In [1]: import numpy as np

In [2]: np.set_printoptions(precision=2, suppress=True, linewidth=100)

In [3]: A = np.load("dump.npy")

In [4]: print(A)
[[-2.54 -1.13 -0.65 -1.67]
 [-0.76 -0.1  -0.01 -0.23]
 [ 3.95  2.03  1.68  2.14]
 [ 1.4   0.98  0.57  0.34]
 [-3.96 -1.71 -1.79 -1.66]
 [-2.45 -0.9  -1.47 -1.1 ]
 [-3.17 -1.03 -0.68 -0.93]
 [ 2.11  1.61  1.14  0.88]
 [-0.42 -0.23 -0.32  0.11]
 [-0.23  0.32 -0.01  0.03]
 [ 1.39  0.85  0.46  0.71]
 [-1.21 -0.99 -0.76 -0.47]
 [-0.3  -0.7  -0.79 -0.51]
 [-1.16 -0.41 -1.06 -0.88]
 [ 0.35  1.04  1.03  0.29]]

In [5]: Z = A[[4, 7]].astype(float)

In [6]: for _ in range(5):
   ...:     idx = np.linalg.norm(A[:, None] - Z, axis=-1).argmin(axis=1)
   ...:     Z = np.array([A[idx == j].mean(axis=0) for j in range(2)])
   ...: 

In [7]: print(idx)
[0 0 1 1 0 0 0 1 0 1 1 0 0 0 1]

In [8]: print(Z)
[[-1.77 -0.8  -0.84 -0.82]
 [ 1.49  1.14  0.81  0.73]]

In [9]: print(np.abs(Z[1] - Z[0]).argmax())
0

In [10]: print(np.bincount(idx))
[9 6]

In [11]: cen = A - A.mean(axis=0)

In [12]: evecs = np.linalg.svd(cen)[2][:1]

In [13]: A2 = cen - cen @ evecs.T @ evecs

In [14]: print(np.diag(evecs.T @ evecs))
[0.59 0.16 0.12 0.13]

In [15]: print((cen @ evecs.T).std(axis=0))
[2.64]

In [16]: print(np.linalg.norm(A2, axis=1).round(6).argmax())
14

In [17]: x = np.array([1, 0, 0, 3])

In [18]: rhs = A @ x

In [19]: print(np.round(np.linalg.pinv(A) @ A, 2) + 0)
[[1. 0. 0. 0.]
 [0. 1. 0. 0.]
 [0. 0. 1. 0.]
 [0. 0. 0. 1.]]

In [20]: print(np.round(np.linalg.solve(A.T @ A, A.T @ rhs), 2) + 0)
[1. 0. 0. 3.]

In [21]: print(np.round(np.linalg.lstsq(A, rhs)[0], 2) + 0)
[1. 0. 0. 3.]

In [22]: rng = np.random.default_rng(867)

In [23]: rhs = rhs + 0.02 * rng.normal(size=15)

In [24]: print(rhs)
[-7.57 -1.44 10.36  2.37 -8.91 -5.72 -5.94  4.74 -0.09 -0.12  3.54 -2.61 -1.8  -3.79  1.21]

In [25]: coef, *_ = np.linalg.lstsq(A, rhs)

In [26]: print(np.round(A.T @ (rhs - A @ coef), 2) + 0)
[0. 0. 0. 0.]

In [27]: print(round(np.linalg.norm(rhs - A @ coef), 2))
0.05

In [28]: print(coef)
[ 0.99  0.01 -0.03  3.03]

In [29]: idx = A[:, 3] > np.median(A[:, 3])

In [30]: r0 = A[idx].mean(axis=0) - A[~idx].mean(axis=0)

In [31]: print(np.argsort(-np.abs(r0).round(6), kind="stable"))
[0 1 3 2]

In [32]: C2 = np.cov(A, rowvar=False)

In [33]: print(np.polyfit(A[:, 0], A[:, 1], 1))
[0.5  0.21]

In [34]: print(np.median(A, axis=0))
[-0.42 -0.23 -0.32 -0.23]

In [35]: print(C2.shape)
(4, 4)

In [36]: print(A.std(axis=0))
[2.04 1.08 0.96 0.98]

In [37]: print(np.linalg.eigvalsh(C2)[::-1])
[7.45 0.19 0.06 0.04]

In [38]: print(np.corrcoef(A.T))
[[1.   0.95 0.9  0.96]
 [0.95 1.   0.95 0.94]
 [0.9  0.95 1.   0.91]
 [0.96 0.94 0.91 1.  ]]

In [39]: F = np.load("a.npy")

In [40]: print(F)
[[-1. -2.  0.]
 [-2. -1.  0.]
 [ 0.  0. -1.]]

In [41]: w, evecs = np.linalg.eigh(F)

In [42]: x = np.array([1, -1, -2])

In [43]: print(round(float(x @ F @ x / (x @ x)), 2), w[0], w[-1])
-0.33 -3.0 1.0

In [44]: print(np.linalg.eigvalsh(F[1:, 1:]))
[-1. -1.]

In [45]: A2 = F[0, 0] * F[1:] - np.outer(F[1:, 0], F[0])

In [46]: print(A2)
[[ 0. -3.  0.]
 [ 0.  0.  1.]]

In [47]: print(np.flatnonzero(~A2.round(6).any(axis=1)))
[]

In [48]: print(round(np.linalg.det(F), 2))
3.0

In [49]: print(np.flatnonzero(np.linalg.matrix_power((F != 0) + (F.T != 0) + np.eye(3), 3)[0]))
[0 1]

In [50]: print((F != 0).astype(int))
[[1 1 0]
 [1 1 0]
 [0 0 1]]

In [51]: feats = np.loadtxt("mat.csv", delimiter=",")

In [52]: print(feats)
[[1. 3. 2.]
 [1. 3. 2.]
 [3. 5. 4.]
 [1. 3. 2.]
 [1. 3. 2.]]

In [53]: feats @ feats
Traceback (most recent call last):
  Cell In[53], line 1
    feats @ feats
ValueError: matmul: Input operand 1 has a mismatch in its core dimension 0, with gufunc signature (n?,k),(k,m?)->(n?,m?) (size 5 is different from 3)


In [54]: C2 = feats.T @ feats

In [55]: print((feats @ feats.T).shape)
(5, 5)

In [56]: print(np.trace(C2), (feats ** 2).sum())
106.0 106.0

In [57]: print(np.round(np.linalg.eigvalsh(C2)[::-1], 2) + 0)
[105.09   0.91   0.  ]

In [58]: Uu, s, Vt = np.linalg.svd(feats)

In [59]: evecs = Vt[:(s > 1e-8).sum()]

In [60]: x = feats[4] + -1 * feats[1] + rng.integers(2) * np.eye(3)[2]

In [61]: print(x)
[0. 0. 0.]

In [62]: print(np.allclose(evecs.T @ evecs @ x, x))
True

In [63]: data = np.loadtxt("x.csv", delimiter=",")

In [64]: print(data)
[[-14.27  14.27 -13.53  15.62   6.67]
 [-13.66  13.66 -12.67  14.79   6.21]
 [-11.85  11.85 -10.19  12.38   4.87]
 [-10.98  10.98  -9.02  11.24   4.24]
 [-10.15  10.15  -7.93  10.16   3.66]
 [ -8.86   8.86  -6.3    8.55   2.78]
 [ -8.15   8.15  -5.42   7.67   2.32]
 [ -6.2    6.2   -3.17   5.37   1.12]
 [ -6.02   6.02  -2.97   5.16   1.02]
 [ -4.06   4.06  -1.05   3.06   0.03]
 [ -3.79   3.79  -0.83   2.8   -0.09]
 [ -3.74   3.74  -0.78   2.74  -0.11]
 [ -3.72   3.72  -0.77   2.72  -0.12]
 [ -3.05   3.05  -0.26   2.09  -0.36]
 [ -2.1    2.1    0.29   1.28  -0.59]
 [ -1.64   1.64   0.45   0.93  -0.63]
 [ -1.01   1.01   0.51   0.52  -0.57]
 [ -0.83   0.83   0.49   0.42  -0.52]
 [ -0.74   0.74   0.46   0.36  -0.49]
 [ -0.24   0.24   0.21   0.11  -0.21]
 [ -0.18   0.18   0.16   0.09  -0.16]
 [ -0.05   0.05   0.05   0.02  -0.05]
 [  0.12  -0.12  -0.13  -0.06   0.13]
 [  0.41  -0.41  -0.47  -0.24   0.48]
 [  0.59  -0.59  -0.7   -0.41   0.74]
 [  1.48  -1.48  -1.22  -1.84   1.73]
 [  1.79  -1.79  -1.12  -2.52   1.92]
 [  2.21  -2.21  -0.84  -3.51   2.06]
 [  5.67  -5.67   3.95 -12.15   1.26]
 [  6.91  -6.91   6.07 -15.28   0.63]
 [  7.38  -7.38   6.9  -16.46   0.36]]

In [65]: C2 = np.cov(data, rowvar=False)

In [66]: print(np.argwhere(np.triu(np.abs(np.corrcoef(data.T)) > 0.8, 1)))
[[0 1]
 [0 2]
 [0 3]
 [1 2]
 [1 3]
 [2 3]
 [2 4]]

In [67]: print(data.std(axis=0))
[5.51 5.51 4.66 7.29 1.98]

In [68]: print(np.polyfit(data[:, 4], data[:, 2], 1))
[-2.01  0.56]

In [69]: print(np.median(data, axis=0))
[-1.64  1.64 -0.77  0.93  0.48]

In [70]: print(np.corrcoef(data.T))
[[ 1.   -1.    0.95 -0.97 -0.7 ]
 [-1.    1.   -0.95  0.97  0.7 ]
 [ 0.95 -0.95  1.   -0.93 -0.86]
 [-0.97  0.97 -0.93  1.    0.61]
 [-0.7   0.7  -0.86  0.61  1.  ]]

In [71]: M = np.array([[-4, 1, 3, -4, -3, -2],
    ...:     [0, 0, -5, -5, -4, -5],
    ...:     [0, 0, -5, 0, -3, -1],
    ...:     [0, 0, 0, 0, 2, -5],
    ...:     [0, 0, 0, 0, 3, 1],
    ...:     [0, 0, 0, 0, 0, 5]])

In [72]: cen = data - data.mean(axis=0)

In [73]: Uu, s, Vt = np.linalg.svd(cen, full_matrices=False)

In [74]: print(np.round(s ** 2 / (s ** 2).sum(), 2) + 0)
[0.96 0.03 0.01 0.   0.  ]

In [75]: print(round(float((s ** 2).sum() ** 2 / (s ** 4).sum()), 2))
1.08

In [76]: print((np.sign(Uu[:, 0]) == np.sign(Uu[0, 0])).astype(int))
[1 1 1 1 1 1 1 1 1 1 1 1 1 0 0 0 0 0 0 0 0 0 0 0 0 0 0 0 0 0 0]

In [77]: print(s.round(2) + 0)
[64.44 11.18  6.97  0.    0.  ]

In [78]: print(np.abs(Vt[0]).argmax())
3

In [79]: print(Vt[0] * np.sign(Vt[0, np.abs(Vt[0]).argmax()]))
[-0.47  0.47 -0.39  0.62  0.12]

In [80]: m1 = np.loadtxt("test17.csv", delimiter=",")

In [81]: print(m1.round(2) + 0)
[[ -3.26   4.87  -2.96   3.96  -5.38  -4.7   -1.64  -0.42  -6.81]
 [ -4.     3.67  -4.51   5.51  -5.67  -5.51  -2.67   0.84  -5.83]
 [ -2.7    5.76  -1.78   2.78  -5.15  -4.08  -0.85  -1.38  -7.53]
 [ -7.59  -5.24  -7.29   8.29  -3.94  -4.7   -4.52   5.35   0.42]
 [ -4.51   1.57  -3.65   4.65  -4.59  -4.14  -2.1    1.06  -4.53]
 [ -4.1    1.9   -2.32   3.32  -4.11  -3.21  -1.21   0.21  -4.9 ]
 [ -4.76   1.76  -5.08   6.08  -5.29  -5.31  -3.05   1.79  -4.5 ]
 [ -3.19   3.94  -1.27   2.27  -4.32  -3.08  -0.51  -1.05  -6.37]
 [ -5.03   2.69  -7.68   8.68  -6.75  -7.65  -4.79   2.92  -4.83]
 [ -6.1   -3.2   -3.64   4.64  -3.    -2.54  -2.1    2.65  -1.35]
 [ -2.3    5.39   0.58   0.42  -3.98  -2.12   0.72  -2.57  -7.55]
 [ -4.78   0.45  -3.17   4.17  -4.    -3.39  -1.78   1.17  -3.84]
 [ -2.73   3.94   0.8    0.2   -3.4   -1.47   0.87  -2.2   -6.61]
 [ -4.3    1.15  -2.06   3.06  -3.74  -2.76  -1.04   0.32  -4.42]
 [ -3.99   2.87  -3.25   4.25  -4.84  -4.26  -1.83   0.4   -5.44]
 [ -4.71  -1.66   0.29   0.71  -1.76   0.     0.53  -0.05  -2.82]
 [ -3.03   4.56  -1.46   2.46  -4.62  -3.44  -0.64  -1.15  -6.77]
 [ -2.14   3.57   4.01  -3.01  -1.85   1.15   3.01  -3.87  -6.72]
 [ -3.5    3.11  -1.43   2.43  -4.12  -2.93  -0.62  -0.69  -5.8 ]
 [ -2.93   3.79   0.12   0.88  -3.65  -1.94   0.42  -1.78  -6.43]
 [ -5.15  -0.62  -3.25   4.25  -3.68  -3.1   -1.83   1.57  -3.11]
 [ -4.69  -1.9    0.74   0.26  -1.48   0.43   0.83  -0.22  -2.7 ]
 [ -4.87   0.25  -3.28   4.28  -3.98  -3.41  -1.85   1.29  -3.69]
 [ -4.67   1.1   -3.65   4.65  -4.43  -3.98  -2.1    1.22  -4.22]
 [ -3.98   0.33   0.61   0.39  -2.28  -0.42   0.74  -0.89  -4.18]
 [ -4.19   2.62  -3.77   4.77  -4.99  -4.58  -2.18   0.78  -5.21]
 [ -6.02   1.01  -9.63  10.63  -7.06  -8.61  -6.09   4.57  -3.49]
 [ -1.4   10.43  -2.93   3.93  -7.22  -6.53  -1.62  -2.29 -10.51]
 [ -4.87  -1.17  -1.15   2.15  -2.57  -1.28  -0.43   0.58  -2.98]]

In [82]: print(np.abs(np.diag(np.linalg.qr(m1)[1])) > 1e-9)
[ True  True  True False False False False False False]

In [83]: print(np.unique(m1.round(6), axis=0).shape)
(29, 9)

In [84]: print(np.linalg.matrix_rank(m1, rtol=0.1))
3

In [85]: print(np.argsort(-np.linalg.norm(m1, axis=0).round(6), kind="stable")[:3])
[8 3 4]

In [86]: print(np.round(np.linalg.norm(m1, 2) / np.linalg.norm(m1), 2))
0.88

In [87]: x = np.array([-3, -3, 2, -3, -2, 1, -3, -3, 2])

In [88]: h = np.maximum(m1 @ x, 0)

In [89]: print(m1.T @ h)
[-260.26  -57.97   14.66   43.17 -115.53  -14.25   29.05  -14.52 -187.89]

In [90]: print(np.flatnonzero(h > 1e-9))
[ 3  9 15 17 21 24 28]

In [91]: print(np.tanh(m1 @ x))
[-1.   -1.   -1.    0.53 -1.   -1.   -1.   -1.   -1.    1.   -1.   -1.   -1.   -1.   -1.    1.
 -1.    1.   -1.   -1.   -1.    1.   -1.   -1.    1.   -1.   -1.   -1.    1.  ]

In [92]: cen = m1 - m1.mean(axis=0)

In [93]: evecs = np.linalg.svd(cen)[2][:3]

In [94]: A2 = cen - cen @ evecs.T @ evecs

In [95]: print(np.linalg.norm(A2, axis=1).round(6).argmax())
0

In [96]: print(np.diag(evecs.T @ evecs))
[0.47 0.59 0.28 0.28 0.13 0.24 0.13 0.15 0.73]

In [97]: Uu, s, Vt = np.linalg.svd(m1)

In [98]: evecs = Vt[:(s > 1e-8).sum()]

In [99]: x = m1[8] + 5 * m1[26] + rng.integers(2) * np.eye(9)[8]

In [100]: print(x)
[-35.15   7.76 -55.84  61.84 -42.07 -50.68 -35.22  25.77 -22.3 ]

In [101]: print(np.allclose(evecs.T @ evecs @ x, x))
True

In [102]: print(np.diag(evecs.T @ evecs))
[0.63 0.57 0.29 0.28 0.19 0.22 0.14 0.15 0.52]

In [103]: print(np.linalg.matrix_rank(np.vstack([m1, x])))
3

In [104]: print(round(float(np.linalg.norm(x - evecs.T @ evecs @ x)), 2))
0.0

In [105]: print(evecs.T @ evecs)
[[ 0.63  0.33 -0.03 -0.1   0.18 -0.03 -0.06 -0.04  0.27]
 [ 0.33  0.57 -0.01 -0.02 -0.11 -0.18 -0.02 -0.17 -0.25]
 [-0.03 -0.01  0.29 -0.27  0.08  0.22  0.2  -0.17 -0.1 ]
 [-0.1  -0.02 -0.27  0.28 -0.13 -0.21 -0.18  0.15  0.01]
 [ 0.18 -0.11  0.08 -0.13  0.19  0.14  0.04  0.01  0.25]
 [-0.03 -0.18  0.22 -0.21  0.14  0.22  0.15 -0.06  0.07]
 [-0.06 -0.02  0.2  -0.18  0.04  0.15  0.14 -0.11 -0.1 ]
 [-0.04 -0.17 -0.17  0.15  0.01 -0.06 -0.11  0.15  0.18]
 [ 0.27 -0.25 -0.1   0.01  0.25  0.07 -0.1   0.18  0.52]]

In [106]: J = np.cumsum(np.array([[-5, -2, -2, 4, -5],
     ...:     [-3, 1, -5, 0, -1],
     ...:     [2, 4, 3, -3, 4],
     ...:     [0, -2, 1, -2, -2],
     ...:     [5, 3, -1, -3, 5],
     ...:     [-3, -5, 4, 3, -1],
     ...:     [5, 2, 5, 0, 1],
     ...:     [1, 4, -5, 0, 5],
     ...:     [4, 0, -4, 0, 1],
     ...:     [1, -4, 1, -1, 1],
     ...:     [4, -1, 2, -5, -3],
     ...:     [-3, -4, -2, 1, -3],
     ...:     [1, -2, 4, 4, -2],
     ...:     [4, 1, -4, 5, -3],
     ...:     [0, -1, -3, -1, -2],
     ...:     [5, -2, -1, -3, -5],
     ...:     [3, 2, 1, -4, 1],
     ...:     [2, -3, 4, -1, -3],
     ...:     [-4, 5, 1, -3, 2],
     ...:     [1, -1, 5, 2, -2],
     ...:     [-1, 1, -1, 4, 4],
     ...:     [4, 3, -3, -3, 0],
     ...:     [3, -1, 3, -4, -2],
     ...:     [-1, 0, 4, 3, -5],
     ...:     [1, 0, 0, 0, 0],
     ...:     [5, -3, 4, 5, 0],
     ...:     [-1, 3, 5, 2, 4],
     ...:     [0, -2, -1, -5, -3]]), axis=0)

In [107]: print(J)
[[ -5  -2  -2   4  -5]
 [ -8  -1  -7   4  -6]
 [ -6   3  -4   1  -2]
 [ -6   1  -3  -1  -4]
 [ -1   4  -4  -4   1]
 [ -4  -1   0  -1   0]
 [  1   1   5  -1   1]
 [  2   5   0  -1   6]
 [  6   5  -4  -1   7]
 [  7   1  -3  -2   8]
 [ 11   0  -1  -7   5]
 [  8  -4  -3  -6   2]
 [  9  -6   1  -2   0]
 [ 13  -5  -3   3  -3]
 [ 13  -6  -6   2  -5]
 [ 18  -8  -7  -1 -10]
 [ 21  -6  -6  -5  -9]
 [ 23  -9  -2  -6 -12]
 [ 19  -4  -1  -9 -10]
 [ 20  -5   4  -7 -12]
 [ 19  -4   3  -3  -8]
 [ 23  -1   0  -6  -8]
 [ 26  -2   3 -10 -10]
 [ 25  -2   7  -7 -15]
 [ 26  -2   7  -7 -15]
 [ 31  -5  11  -2 -15]
 [ 30  -2  16   0 -11]
 [ 30  -4  15  -5 -14]]

In [108]: Uu, s, Vt = np.linalg.svd(J, full_matrices=False)

In [109]: print(np.round(Uu.T @ Uu, 2) + 0)
[[1. 0. 0. 0. 0.]
 [0. 1. 0. 0. 0.]
 [0. 0. 1. 0. 0.]
 [0. 0. 0. 1. 0.]
 [0. 0. 0. 0. 1.]]

In [110]: print(Uu.shape, s.shape, Vt.shape)
(28, 5) (5,) (5, 5)

In [111]: print(round(float(np.sqrt((s ** 2).sum())), 2), np.round(np.linalg.norm(J), 2))
113.05 113.05

In [112]: print(np.round(Vt @ Vt.T, 2) + 0)
[[1. 0. 0. 0. 0.]
 [0. 1. 0. 0. 0.]
 [0. 0. 1. 0. 0.]
 [0. 0. 0. 1. 0.]
 [0. 0. 0. 0. 1.]]

In [113]: print(np.cumsum(s ** 2) / np.sum(s ** 2))
[0.86 0.92 0.97 0.99 1.  ]

In [114]: print(np.abs(Vt[0]))
[0.88 0.15 0.16 0.18 0.38]

In [115]: print(np.abs(Uu[:, 0]).round(6).argmax())
25

In [116]: print(np.round(Uu.T @ J @ Vt.T, 2) + 0)
[[104.53   0.     0.     0.     0.  ]
 [  0.    28.67   0.     0.     0.  ]
 [  0.     0.    25.46   0.     0.  ]
 [  0.     0.     0.    16.12   0.  ]
 [  0.     0.     0.     0.    11.1 ]]

In [117]: print(s)
[104.53  28.67  25.46  16.12  11.1 ]

In [118]: print((s > 1e-8).sum())
5
